$ python -q
>>> import numpy as np
>>> import numpy.linalg as la
>>> np.set_printoptions(precision=2, suppress=True, linewidth=160, legacy="1.25")
>>> feats = np.loadtxt("x.csv", delimiter=",")
>>> feats
array([[-1.,  0.,  0.,  0.,  0.],
       [ 0., -1.,  0., -2., -2.],
       [ 0.,  0., -1.,  0.,  0.],
       [ 0., -2.,  0., -1., -2.],
       [ 0., -2.,  0., -2., -1.]])
>>> P = np.triu(np.array([[-4, 0, -4, 1, -3],
...     [-5, 3, -2, -1, -2],
...     [-5, 2, 2, 1, -1],
...     [-5, -1, -2, -2, 4],
...     [2, 4, -5, -4, 1]]), 1) + np.eye(5)
>>> out = P @ feats @ la.inv(P)
>>> np.trace(out), np.trace(feats)
(-5.0, -5.0)
>>> out
array([[ -1.,   4.,   8.,   2.,   6.],
       [  0.,   5.,  12.,  -4.,  40.],
       [  0.,   0.,  -1.,   2., -10.],
       [  0., -10., -20.,   1., -50.],
       [  0.,  -2.,  -4.,   0.,  -9.]])
>>> out = feats / la.norm(feats, axis=1, keepdims=True)
>>> G = out @ out.T
>>> G
array([[1.  , 0.  , 0.  , 0.  , 0.  ],
       [0.  , 1.  , 0.  , 0.89, 0.89],
       [0.  , 0.  , 1.  , 0.  , 0.  ],
       [0.  , 0.89, 0.  , 1.  , 0.89],
       [0.  , 0.89, 0.  , 0.89, 1.  ]])
>>> (np.abs(G) > 0.9).astype(int)
array([[1, 0, 0, 0, 0],
       [0, 1, 0, 0, 0],
       [0, 0, 1, 0, 0],
       [0, 0, 0, 1, 0],
       [0, 0, 0, 0, 1]])
>>> G[4]
array([0.  , 0.89, 0.  , 0.89, 1.  ])
>>> la.norm(out, axis=1)
array([1., 1., 1., 1., 1.])
>>> u = np.array([-2, 2, -2, -3, -3, -2])
>>> data = 3 * np.eye(6) + np.outer(u, u)
>>> data
array([[ 7., -4.,  4.,  6.,  6.,  4.],
       [-4.,  7., -4., -6., -6., -4.],
       [ 4., -4.,  7.,  6.,  6.,  4.],
       [ 6., -6.,  6., 12.,  9.,  6.],
       [ 6., -6.,  6.,  9., 12.,  6.],
       [ 4., -4.,  4.,  6.,  6.,  7.]])
>>> # symmetric
>>> Uu, sigma, vt = la.svd(data, full_matrices=False)
>>> (sigma > 1e-8).sum()
6
>>> np.abs(vt[0])
array([0.34, 0.34, 0.34, 0.51, 0.51, 0.34])
>>> sigma / sigma[0]
array([1.  , 0.08, 0.08, 0.08, 0.08, 0.08])
>>> Uu.shape, sigma.shape, vt.shape
((6, 6), (6,), (6, 6))
>>> np.abs(Uu[:, 0]).round(6).argmax()
3
>>> np.cumsum(sigma ** 2) / np.sum(sigma ** 2)
array([0.97, 0.97, 0.98, 0.99, 0.99, 1.  ])
>>> np.round(vt @ vt.T, 2) + 0
array([[1., 0., 0., 0., 0., 0.],
       [0., 1., 0., 0., 0., 0.],
       [0., 0., 1., 0., 0., 0.],
       [0., 0., 0., 1., 0., 0.],
       [0., 0., 0., 0., 1., 0.],
       [0., 0., 0., 0., 0., 1.]])
>>> vals, V = la.eigh(data)
>>> V @ np.diag(vals) @ V.T
array([[ 7., -4.,  4.,  6.,  6.,  4.],
       [-4.,  7., -4., -6., -6., -4.],
       [ 4., -4.,  7.,  6.,  6.,  4.],
       [ 6., -6.,  6., 12.,  9.,  6.],
       [ 6., -6.,  6.,  9., 12.,  6.],
       [ 4., -4.,  4.,  6.,  6.,  7.]])
>>> la.eigvalsh(data @ data)
array([   9.,    9.,    9.,    9.,    9., 1369.])
>>> la.eigvalsh(data + 2 * np.eye(6))
array([ 5.,  5.,  5.,  5.,  5., 39.])
>>> u, g = data[3], data[5]
>>> u @ u
369.0
>>> pr = (u @ g) / (u @ u) * u
>>> pr
array([ 3.9 , -3.9 ,  3.9 ,  7.8 ,  5.85,  3.9 ])
>>> np.outer(u, g)
array([[ 24., -24.,  24.,  36.,  36.,  42.],
       [-24.,  24., -24., -36., -36., -42.],
       [ 24., -24.,  24.,  36.,  36.,  42.],
       [ 48., -48.,  48.,  72.,  72.,  84.],
       [ 36., -36.,  36.,  54.,  54.,  63.],
       [ 24., -24.,  24.,  36.,  36.,  42.]])
>>> g - pr
array([ 0.1 , -0.1 ,  0.1 , -1.8 ,  0.15,  3.1 ])
